>>> import numpy as np
>>> np.set_printoptions(precision=2, suppress=True, linewidth=160, sign=" ")
>>> K = np.load("mat.npy")
>>> K
array([[ 1.4 , -0.63,  0.7 , -0.2 ,  1.4 ],
       [-1.8 , -2.08,  1.4 , -0.7 , -1.9 ],
       [ 0.7 ,  4.81, -2.1 ,  1.6 ,  2.  ],
       [-0.7 , -3.34,  1.9 , -1.1 , -1.5 ],
       [ 0.2 , -0.31, -0.9 , -0.1 ,  1.6 ],
       [-0.1 ,  2.1 , -0.7 ,  0.7 , -1.8 ],
       [ 0.  , -2.7 , -0.8 , -0.9 ,  2.4 ],
       [-2.  ,  0.04, -0.5 ,  0.  , -0.8 ],
       [ 1.8 , -0.88,  1.  , -0.3 ,  1.1 ],
       [ 0.2 , -3.31,  0.2 , -1.1 ,  1.4 ],
       [ 0.4 , -2.06, -0.3 , -0.7 ,  0.4 ],
       [-0.7 , -0.61,  0.5 , -0.2 ,  0.8 ],
       [ 1.  ,  0.03, -1.4 ,  0.  ,  0.3 ],
       [-0.2 ,  0.6 ,  0.3 ,  0.2 ,  0.5 ],
       [-0.2 , -1.53,  0.4 , -0.5 , -1.9 ],
       [ 1.6 , -0.63,  0.5 , -0.2 , -0.2 ]])
>>> cen = K - K.mean(axis=0)
>>> V = np.linalg.svd(cen)[2][:4]
>>> Y = cen - cen @ V.T @ V
>>> print(np.round(Y.std(axis=0), 2) + 0)
[ 0.    0.    0.    0.01  0.  ]
>>> np.linalg.norm(Y, axis=1).round(6).argmax()
np.int64(8)
>>> np.diag(V.T @ V)
array([ 1. ,  0.9,  1. ,  0.1,  1. ])
>>> theta = np.radians(60)
>>> r_ = np.eye(5)
>>> r_[1, 1] = r_[2, 2] = np.cos(theta)
>>> r_[1, 2], r_[2, 1] = -np.sin(theta), np.sin(theta)
>>> r_
array([[ 1.  ,  0.  ,  0.  ,  0.  ,  0.  ],
       [ 0.  ,  0.5 , -0.87,  0.  ,  0.  ],
       [ 0.  ,  0.87,  0.5 ,  0.  ,  0.  ],
       [ 0.  ,  0.  ,  0.  ,  1.  ,  0.  ],
       [ 0.  ,  0.  ,  0.  ,  0.  ,  1.  ]])
>>> Y = K @ r_.T
>>> np.abs(Y - K).max(axis=0)
array([ 0.  ,  2.04,  5.22,  0.  ,  0.  ])
>>> np.allclose(K @ K.T, Y @ Y.T)
True
>>> np.linalg.svd(K, compute_uv=False), np.linalg.svd(Y, compute_uv=False)
(array([ 9.31,  6.28,  3.55,  2.39,  0.03]), array([ 9.31,  6.28,  3.55,  2.39,  0.03]))
>>> print(np.round(np.linalg.det(r_), 2), np.trace(r_))
1.0 4.0
>>> W2 = K[[5, 12]].astype(float)
>>> for _ in range(5):
...     z = np.linalg.norm(K[:, None] - W2, axis=-1).argmin(axis=1)
...     W2 = np.array([K[z == j].mean(axis=0) for j in range(2)])
... 
>>> z
array([ 1,  1,  0,  1,  1,  0,  1,  0,  1,  1,  1,  1,  1,  1,  1,  1])
>>> W2[1] - W2[0]
array([ 0.7 , -3.66,  1.37, -1.21,  0.54])
>>> W0 = np.loadtxt("layer1.csv", delimiter=",")
>>> W0
array([[ 0.  , -2.  , -0.07,  0.9 ,  2.05],
       [ 1.6 ,  0.71, -1.17, -1.63,  1.37],
       [ 2.14,  0.43, -0.14,  2.  , -0.46],
       [-0.27, -1.09, -2.52,  0.07, -1.18],
       [ 1.34, -1.77,  1.13, -1.23, -1.14]])
>>> np.poly(W0)
array([   1.  ,    0.5 ,    5.32,   15.97,   13.48,  243.  ])
>>> np.kron(np.eye(2, dtype=int), W0)
array([[ 0.  , -2.  , -0.07,  0.9 ,  2.05,  0.  , -0.  , -0.  ,  0.  ,  0.  ],
       [ 1.6 ,  0.71, -1.17, -1.63,  1.37,  0.  ,  0.  , -0.  , -0.  ,  0.  ],
       [ 2.14,  0.43, -0.14,  2.  , -0.46,  0.  ,  0.  , -0.  ,  0.  , -0.  ],
       [-0.27, -1.09, -2.52,  0.07, -1.18, -0.  , -0.  , -0.  ,  0.  , -0.  ],
       [ 1.34, -1.77,  1.13, -1.23, -1.14,  0.  , -0.  ,  0.  , -0.  , -0.  ],
       [ 0.  , -0.  , -0.  ,  0.  ,  0.  ,  0.  , -2.  , -0.07,  0.9 ,  2.05],
       [ 0.  ,  0.  , -0.  , -0.  ,  0.  ,  1.6 ,  0.71, -1.17, -1.63,  1.37],
       [ 0.  ,  0.  , -0.  ,  0.  , -0.  ,  2.14,  0.43, -0.14,  2.  , -0.46],
       [-0.  , -0.  , -0.  ,  0.  , -0.  , -0.27, -1.09, -2.52,  0.07, -1.18],
       [ 0.  , -0.  ,  0.  , -0.  , -0.  ,  1.34, -1.77,  1.13, -1.23, -1.14]])
>>> J = np.load("m.npy")
>>> J
array([[14.88, -0.16, 24.98],
       [16.07, -0.9 , 25.02],
       [14.99,  0.47, 26.29],
       [14.92, -0.79, 24.83],
       [14.21, -0.61, 24.34],
       [15.79,  0.63, 26.18],
       [16.15, -1.42, 24.53],
       [17.27,  1.28, 26.55],
       [14.03, -0.57, 23.75],
       [14.5 ,  0.95, 25.68],
       [13.55,  1.34, 24.51],
       [15.26, -0.68, 25.03],
       [14.68, -1.27, 26.19],
       [14.4 ,  0.51, 23.65],
       [15.67,  0.08, 25.25],
       [17.08, -0.16, 23.71],
       [14.58,  0.72, 23.51],
       [13.67,  1.34, 24.98],
       [15.73,  0.41, 23.33],
       [16.87,  1.  , 23.76],
       [13.54,  1.63, 25.7 ],
       [15.36,  0.59, 22.77],
       [15.43,  0.05, 25.88],
       [14.67,  0.66, 23.55],
       [15.15,  1.67, 25.68]])
>>> Y = np.c_[J[:, :2] @ np.array([[1, 2], [2, 3]]), np.array([0, 1, 0, -2, 2, 2, 0, 0, 0, 1, -1, -2, 2, 0, 2, 1, -2, -2, -2, 2, 0, 1, 2, -2, 1])]
>>> Y
array([[14.56, 29.28,  0.  ],
       [14.27, 29.44,  1.  ],
       [15.93, 31.39,  0.  ],
       [13.34, 27.47, -2.  ],
       [12.99, 26.59,  2.  ],
       [17.05, 33.47,  2.  ],
       [13.31, 28.04,  0.  ],
       [19.83, 38.38,  0.  ],
       [12.89, 26.35,  0.  ],
       [16.4 , 31.85,  1.  ],
       [16.23, 31.12, -1.  ],
       [13.9 , 28.48, -2.  ],
       [12.14, 25.55,  2.  ],
       [15.42, 30.33,  0.  ],
       [15.83, 31.58,  2.  ],
       [16.76, 33.68,  1.  ],
       [16.02, 31.32, -2.  ],
       [16.35, 31.36, -2.  ],
       [16.55, 32.69, -2.  ],
       [18.87, 36.74,  2.  ],
       [16.8 , 31.97,  0.  ],
       [16.54, 32.49,  1.  ],
       [15.53, 31.01,  2.  ],
       [15.99, 31.32, -2.  ],
       [18.49, 35.31,  1.  ]])
>>> print(np.round(np.linalg.norm(Y - J @ np.linalg.lstsq(J, Y)[0], axis=0), 2) + 0)
[ 0.    0.    7.21]
>>> np.linalg.matrix_rank(Y)
np.int64(3)
